% python3 -q
>>> import numpy as np
>>> np.set_printoptions(suppress=True, linewidth=120)
>>> m1 = np.array([[0.22, -0.22, 0.93],
...     [0.07, 0.01, 2.26],
...     [0.08, -0.12, 1.31],
...     [0.4, -0.09, 1.55],
...     [0.38, -0.2, 2.46],
...     [-0.3, -0.07, -0.25],
...     [0.45, 0.27, 2.23],
...     [0.11, -0.08, -1.12],
...     [0.18, -0.28, 1.3],
...     [-0.16, -0.16, -1.2],
...     [0.03, 0.16, -3.25],
...     [-0.47, 0.09, -1.03],
...     [0.24, 0.34, 3.73],
...     [0.36, 0.0, 1.05],
...     [0.54, 0.07, 2.59],
...     [0.16, -0.08, -2.58],
...     [0.15, 0.17, 3.68],
...     [-0.44, 0.02, -2.43]])
>>> B = np.c_[m1[:, :2] @ np.array([[9, 7], [5, 8]]), np.array([-3, -1, 0, -3, 0, 3, 2, 3, 3, 0, 2, 3, -3, -2, -2, 3, 2, -3])]
>>> print(B.round(2))
[[ 0.88 -0.22 -3.  ]
 [ 0.68  0.57 -1.  ]
 [ 0.12 -0.4   0.  ]
 [ 3.15  2.08 -3.  ]
 [ 2.42  1.06  0.  ]
 [-3.05 -2.66  3.  ]
 [ 5.4   5.31  2.  ]
 [ 0.59  0.13  3.  ]
 [ 0.22 -0.98  3.  ]
 [-2.24 -2.4   0.  ]
 [ 1.07  1.49  2.  ]
 [-3.78 -2.57  3.  ]
 [ 3.86  4.4  -3.  ]
 [ 3.24  2.52 -2.  ]
 [ 5.21  4.34 -2.  ]
 [ 1.04  0.48  3.  ]
 [ 2.2   2.41  2.  ]
 [-3.86 -2.92 -3.  ]]
>>> print(np.round(np.linalg.norm(np.linalg.qr(m1)[0].T @ B, axis=0) ** 2 / ((B ** 2).sum(axis=0) + 1e-12), 2))
[1.   1.   0.08]
>>> print(np.linalg.matrix_rank(B))
3
>>> W2 = m1[[5, 7]].astype(float)
>>> for _ in range(3):
...     z = np.linalg.norm(m1[:, None] - W2, axis=-1).argmin(axis=1)
...     W2 = np.array([m1[z == j].mean(axis=0) for j in range(2)])
... 
>>> print(z)
[0 0 0 0 0 1 0 1 0 1 1 1 0 0 0 1 0 1]
>>> print(np.bincount(z))
[11  7]
>>> Xs = (m1 - m1.mean(axis=0)) / m1.std(axis=0)
>>> print(np.argwhere(np.abs(Xs) > 2))
[[11  0]
 [12  1]]
>>> c = np.linalg.lstsq(np.delete(Xs, 2, axis=1), Xs[:, 2])[0]
>>> print(np.abs(c).argmax())
0
>>> z = m1[:, 2] > np.median(m1[:, 2])
>>> u = m1[z].mean(axis=0) - m1[~z].mean(axis=0)
>>> print(round(float((((m1 - m1.mean(axis=0)) @ u > 0) == z).mean()), 2))
0.89
>>> print(u.round(2))
[0.33 0.06 3.44]
>>> print(((m1 - m1.mean(axis=0)) @ u > 0).astype(int))
[1 1 1 1 1 0 1 0 1 0 0 0 1 1 1 0 1 0]
>>> print(np.argsort(-np.abs(u).round(6), kind="stable"))
[2 0 1]
>>> J = np.loadtxt("out15.csv", delimiter=",")
>>> print(J)
[[ 0.  0.  1.]
 [-2.  0.  0.]
 [ 2.  1.  0.]
 [ 0.  0.  0.]
 [ 0.  0.  0.]]
>>> C2 = J.T @ J
>>> print(np.trace(C2), (J ** 2).sum())
10.0 10.0
>>> print(np.round(np.linalg.eigvalsh(C2)[::-1], 2))
[8.53 1.   0.47]
>>> print(np.linalg.matrix_rank(C2))
3
>>> print(np.allclose(C2, C2.T))
True
>>> B = np.array([[-2, -3, -3], [3, -3, -2], [2, 1, 0]])
>>> print(np.einsum("ik,kj->ij", J, B))
[[ 2.  1.  0.]
 [ 4.  6.  6.]
 [-1. -9. -8.]
 [ 0.  0.  0.]
 [ 0.  0.  0.]]
>>> print(np.einsum("ij,ij->i", J, J))
[1. 4. 5. 0. 0.]
>>> print(np.einsum("ij->j", J))
[0. 1. 1.]
>>> B @ J
Traceback (most recent call last):
  File "<python-input-32>", line 1, in <module>
    B @ J
    ~~^~~
ValueError: matmul: Input operand 1 has a mismatch in its core dimension 0, with gufunc signature (n?,k),(k,m?)->(n?,m?) (size 5 is different from 3)
>>> u = np.array([2, 2, 1])
>>> print(np.convolve(J[3], u))
[0. 0. 0. 0. 0.]
>>> print(np.array([np.convolve(row, u, "same") for row in J]))
[[ 0.  2.  2.]
 [-4. -2.  0.]
 [ 6.  4.  1.]
 [ 0.  0.  0.]
 [ 0.  0.  0.]]
>>> W0 = np.array([[0.38, -0.99, -2.53],
...     [-1.03, -2.37, -1.21],
...     [-2.62, 4.41, 5.17],
...     [-1.62, 3.14, 4.87],
...     [1.07, -3.04, -1.17],
...     [-2.96, 5.32, 4.39],
...     [-2.72, 6.86, 5.63],
...     [-2.38, 4.52, 3.68],
...     [-0.11, 2.74, 5.66],
...     [1.91, -2.77, -1.02],
...     [0.8, -2.98, -2.81],
...     [1.14, -4.08, 0.06],
...     [1.14, -3.75, -1.81],
...     [0.09, -3.57, -0.51],
...     [-3.91, 3.4, 6.0],
...     [-3.07, 3.95, 3.59],
...     [0.04, -1.43, -1.72],
...     [-2.75, 3.72, 4.5],
...     [-2.71, 3.68, 4.3],
...     [0.29, -4.06, -2.07],
...     [-3.74, 2.92, 6.69]])
>>> x = np.array([0, 0, 1])
>>> target = W0 @ x
>>> print(np.round(np.linalg.solve(W0.T @ W0, W0.T @ target), 2) + 0)
[0. 0. 1.]
>>> print(np.round(np.linalg.pinv(W0) @ W0, 2) + 0)
[[1. 0. 0.]
 [0. 1. 0.]
 [0. 0. 1.]]
>>> print(target)
[-2.53 -1.21  5.17  4.87 -1.17  4.39  5.63  3.68  5.66 -1.02 -2.81  0.06 -1.81 -0.51  6.    3.59 -1.72  4.5   4.3
 -2.07  6.69]
>>> rng = np.random.default_rng(684)
>>> target = target + 0.1 * rng.normal(size=21)
>>> print(target.round(2))
[-2.25 -1.28  5.22  4.78 -1.23  4.44  5.82  3.66  5.68 -1.08 -2.7   0.13 -2.03 -0.56  6.09  3.67 -1.62  4.6   4.23
 -2.19  6.53]
>>> c, *_ = np.linalg.lstsq(W0, target)
>>> print(c.round(2))
[-0.01  0.03  0.98]
>>> print(c.round())
[-0.  0.  1.]
>>> print(np.round(W0.T @ (target - W0 @ c), 2) + 0)
[0. 0. 0.]
>>> d = np.linalg.norm(W0[:, None] - W0[None], axis=-1)
>>> print(d[:5, :5].round(2))
[[ 0.    2.37  9.87  8.71  2.56]
 [ 2.37  0.    9.44  8.23  2.2 ]
 [ 9.87  9.44  0.    1.64 10.46]
 [ 8.71  8.23  1.64  0.    9.05]
 [ 2.56  2.2  10.46  9.05  0.  ]]
>>> print((d + 1e9 * np.eye(21)).round(6).argmin(axis=1))
[16 16 17 17  9  7  5 15  3  4 12 13 19  4 20 18  0 18 17 12 14]
>>> print(np.unravel_index(d.round(6).argmax(), d.shape))
(np.int64(6), np.int64(19))
>>> th = rng.uniform(0, 2 * np.pi, 24)
>>> Q, _ = np.linalg.qr(np.array([[-1.1, -2.5], [-2.1, 1.7], [-0.2, 0.7], [0.3, -0.8]]))
>>> E = 20 * np.c_[np.cos(th), np.sin(th)] @ Q.T
>>> print(E.round(2))
[[ 16.95  10.58  -0.8    0.36]
 [  1.7   19.24   3.16  -4.12]
 [-19.     3.31   3.61  -3.88]
 [  4.91 -18.29  -4.04   4.99]
 [-16.14 -11.8    0.46   0.05]
 [ -3.66 -19.09  -2.82   3.77]
 [  1.82 -19.01  -3.68   4.65]
 [ -1.37  19.08   3.62  -4.59]
 [-17.28   7.91   4.15  -4.65]
 [ 17.68  -7.1   -4.07   4.53]
 [-16.23 -11.68   0.49   0.01]
 [-16.51   9.26   4.27  -4.83]
 [ 14.29  13.96   0.22  -0.85]
 [ -2.14 -19.22  -3.09   4.05]
 [  2.32  19.21   3.06  -4.02]
 [ 12.27 -14.2   -4.48   5.27]
 [ 14.78  13.45   0.05  -0.65]
 [  7.88  18.06   1.97  -2.84]
 [-18.07  -8.4    1.37  -1.05]
 [ 14.86 -11.56  -4.42   5.09]
 [-15.04  11.34   4.41  -5.07]
 [ 13.24 -13.31  -4.48   5.22]
 [ 19.52   2.04  -2.73   2.74]
 [ -0.7   19.15   3.53  -4.5 ]]
>>> Xs = E - E.mean(axis=0)
>>> evecs = np.linalg.svd(Xs)[2][:2]
>>> B = Xs - Xs @ evecs.T @ evecs
>>> print(np.round(np.diag(evecs.T @ evecs), 2))
[0.95 0.93 0.05 0.07]
>>> print(np.round((Xs @ evecs.T).std(axis=0), 2))
[14.91 13.31]
>>> print(round(np.linalg.norm(B) / np.linalg.norm(Xs), 2))
0.0
>>> B = np.array([[0, -1, -4], [5, 1, -2], [2, 4, -4], [3, 1, -4]])
>>> print(np.round(np.einsum("ij->j", E), 2))
[16.1  12.92 -0.25 -0.31]
>>> B @ E
Traceback (most recent call last):
  File "<python-input-65>", line 1, in <module>
    B @ E
    ~~^~~
ValueError: matmul: Input operand 1 has a mismatch in its core dimension 0, with gufunc signature (n?,k),(k,m?)->(n?,m?) (size 24 is different from 3)
>>> print(np.linalg.matrix_rank(np.vstack([E, B.T])))
4
>>> print(np.round(np.einsum("ij,ij->i", E, E), 2))
[400. 400. 400. 400. 400. 400. 400. 400. 400. 400. 400. 400. 400. 400. 400. 400. 400. 400. 400. 400. 400. 400. 400.
 400.]
>>> C2 = np.cov(E, rowvar=False)
>>> print(np.round(np.corrcoef(E[:, 3], E[:, 2])[0, 1], 2))
-0.99
>>> print(np.round(np.polyfit(E[:, 3], E[:, 2], 1), 2))
[-0.83 -0.02]
>>> print(C2.shape)
(4, 4)
>>> print(C2.round(2))
[[176.81   5.94 -27.    27.69]
 [  5.94 213.39  37.12 -47.88]
 [-27.    37.12  10.91 -12.94]
 [ 27.69 -47.88 -12.94  15.51]]
>>> print(np.round(np.linalg.eigvalsh(C2)[::-1], 2) + 0)
[231.86 184.76   0.     0.  ]
>>> print(np.round(np.corrcoef(E.T), 2))
[[ 1.    0.03 -0.61  0.53]
 [ 0.03  1.    0.77 -0.83]
 [-0.61  0.77  1.   -0.99]
 [ 0.53 -0.83 -0.99  1.  ]]
>>> d = np.linalg.norm(E[:, None] - E[None], axis=-1)
>>> print(np.linalg.matrix_rank(d ** 2))
3
>>> print(d.shape)
(24, 24)
>>> print(d[:5, :5].round(2))
[[ 0.   18.53 37.19 31.79 39.97]
 [18.53  0.   26.13 39.42 36.15]
 [37.19 26.13  0.   34.28 16.18]
 [31.79 39.42 34.28  0.   23.02]
 [39.97 36.15 16.18 23.02  0.  ]]
>>> print(np.round(np.linalg.norm(E, axis=1), 2))
[20. 20. 20. 20. 20. 20. 20. 20. 20. 20. 20. 20. 20. 20. 20. 20. 20. 20. 20. 20. 20. 20. 20. 20.]
>>> print(d[21].round(6).argsort(kind="stable")[:4])
[21 15 19  9]
>>> print(round(np.trace(np.linalg.pinv(E) @ E), 2))
2.0
>>> print(np.abs(np.diag(np.linalg.qr(E)[1])) > 1e-9)
[ True  True False False]
>>> print(np.linalg.lstsq(E[:-1].T, E[-1])[2])
2
>>> mat = np.load("sample6.npy")
>>> print(mat)
[[-3.33 -2.22]
 [-2.22  3.33]]
>>> vals, evecs = np.linalg.eig(mat)
>>> print(mat @ evecs[:, 0] - vals[0] * evecs[:, 0])
[0. 0.]
>>> print(round(np.prod(vals), 2))
-16.02
>>> print(vals.round(2))
[-4.  4.]
>>> print(np.round(np.sort(np.linalg.eigvals(mat @ mat)), 2))
[16.02 16.02]
>>> z = rng.permutation(2)
>>> print(z)
[1 0]
>>> B = mat[z][:, z]
>>> print(np.diag(B))
[ 3.33 -3.33]
>>> print(B)
[[ 3.33 -2.22]
 [-2.22 -3.33]]
>>> print(np.trace(B))
0.0
>>> X = np.array([[0.26, -4.35, -1.21, 1.05, -1.25],
...     [0.51, 0.65, 0.09, -0.26, -0.65],
...     [0.19, 1.18, 0.21, -0.39, 0.25]])
>>> B = X / np.linalg.norm(X, axis=1, keepdims=True)
>>> C2 = B @ B.T
>>> print((C2 - 2 * np.eye(3)).round(6).argmax(axis=1))
[1 2 1]
>>> print(np.round(np.linalg.norm(B, axis=1), 2))
[1. 1. 1.]
>>> U, sigma, Vh = np.linalg.svd(X, full_matrices=False)
>>> print(np.abs(U[:, 0]).round(6).argmax())
0
>>> print(np.allclose(U * sigma @ Vh, X))
True
>>> print(sigma.round(2))
[5.  1.  0.2]
>>> print(np.round(np.abs(Vh[0]), 2))
[0.03 0.91 0.25 0.23 0.24]
>>> print(np.round(sigma / sigma[0], 2))
[1.   0.2  0.04]
>>> print(U.shape, sigma.shape, Vh.shape)
(3, 3) (3,) (3, 5)
>>> print(np.round(np.linalg.norm(X), 2))
5.1
>>> print(np.unravel_index(np.abs(X).argmax(), X.shape))
(np.int64(0), np.int64(1))
>>> print(X.shape)
(3, 5)
>>> print(np.round(X.mean(axis=0), 2))
[ 0.32 -0.84 -0.3   0.13 -0.55]
>>> print(np.round(np.linalg.norm(X, 2), 2))
5.0
>>> print(np.linalg.norm(X, axis=1).argmax())
0
>>> print(round(np.linalg.norm(X, 1), 2), round(float(np.linalg.norm(X, np.inf)), 2))
6.18 8.12
>>> print(np.round(np.linalg.norm(X, axis=0), 2))
[0.6  4.55 1.23 1.15 1.43]
>>> print(round(np.linalg.norm(X[2] - X[0]), 2))
6.08
>>> print(round(np.linalg.norm(X) ** 2 / np.linalg.norm(X, 2) ** 2, 2))
1.04
>>> print(np.round(np.linalg.norm(X[2], 1), 2), np.round(np.linalg.norm(X[2], np.inf), 2))
2.22 1.18
>>> print(round(float(X[2] @ X[0]), 2))
-6.06
>>> x = np.array([3, 3, 2, 2, 0])
>>> print(np.round((X * x).sum(axis=1), 2))
[-12.59   3.14   3.75]
>>> print(np.round(X @ np.ones(5), 2))
[-5.5   0.34  1.44]
>>> print((X @ x).argmax())
2
>>> print(np.einsum("ij,j->i", X, x))
[-12.59   3.14   3.75]
>>> print(np.sign((X @ x).round(6)))
[-1.  1.  1.]
>>> print(np.linalg.norm(X @ x) <= np.linalg.norm(X, 2) * np.linalg.norm(x) + 1e-9)
True
>>> arr = np.loadtxt("x.csv", delimiter=",")
>>> print(arr)
[[  1.  -4.   0.   2.]
 [ -3.  -1.   0.  -2.]
 [  0.   0.   0.   0.]
 [  1.  -3.   4.  -3.]
 [ -8.  -3.  -4.   2.]
 [  0.   0.   0.   0.]
 [  0.   0.   0.   0.]
 [  0.   0.   0.   0.]
 [  1. -11.   4.   2.]
 [ -4.   2.  -4.   1.]
 [  4.  -3.   0.   4.]
 [ -4.  -5.   0.   1.]
 [ -3.  -1.   0.  -2.]
 [  1.  -3.   4.  -3.]
 [  0.   0.   0.   0.]
 [  0.  -1.  -4.   5.]
 [  0.  -1.  -4.   5.]
 [ -4.  -5.   0.   1.]
 [  5.  -6.   4.   1.]]
>>> x = np.array([2, 5, 1, 3])
>>> target = arr @ x
>>> print(target)
[-12. -17.   0. -18. -29.   0.   0.   0. -43.   1.   5. -30. -17. -18.   0.   6.   6. -30. -13.]
>>> print(np.round(np.linalg.solve(arr.T @ arr, arr.T @ target), 2))
[2. 5. 1. 3.]
>>> print(np.round(np.linalg.pinv(arr) @ arr, 2) + 0)
[[1. 0. 0. 0.]
 [0. 1. 0. 0.]
 [0. 0. 1. 0.]
 [0. 0. 0. 1.]]
>>> target = target + 0.1 * rng.normal(size=19)
>>> print(target.round(2))
[-12.   -16.77   0.16 -17.92 -28.9    0.05   0.1   -0.09 -43.06   0.99   4.99 -29.76 -16.74 -18.05  -0.19   5.94   6.03
 -29.71 -12.83]
>>> c, *_ = np.linalg.lstsq(arr, target)
>>> print(round(np.linalg.norm(target - arr @ c), 2))
0.5
>>> print(c.round())
[2. 5. 1. 3.]
>>> print(c.round(2))
[2.01 4.96 0.94 2.94]
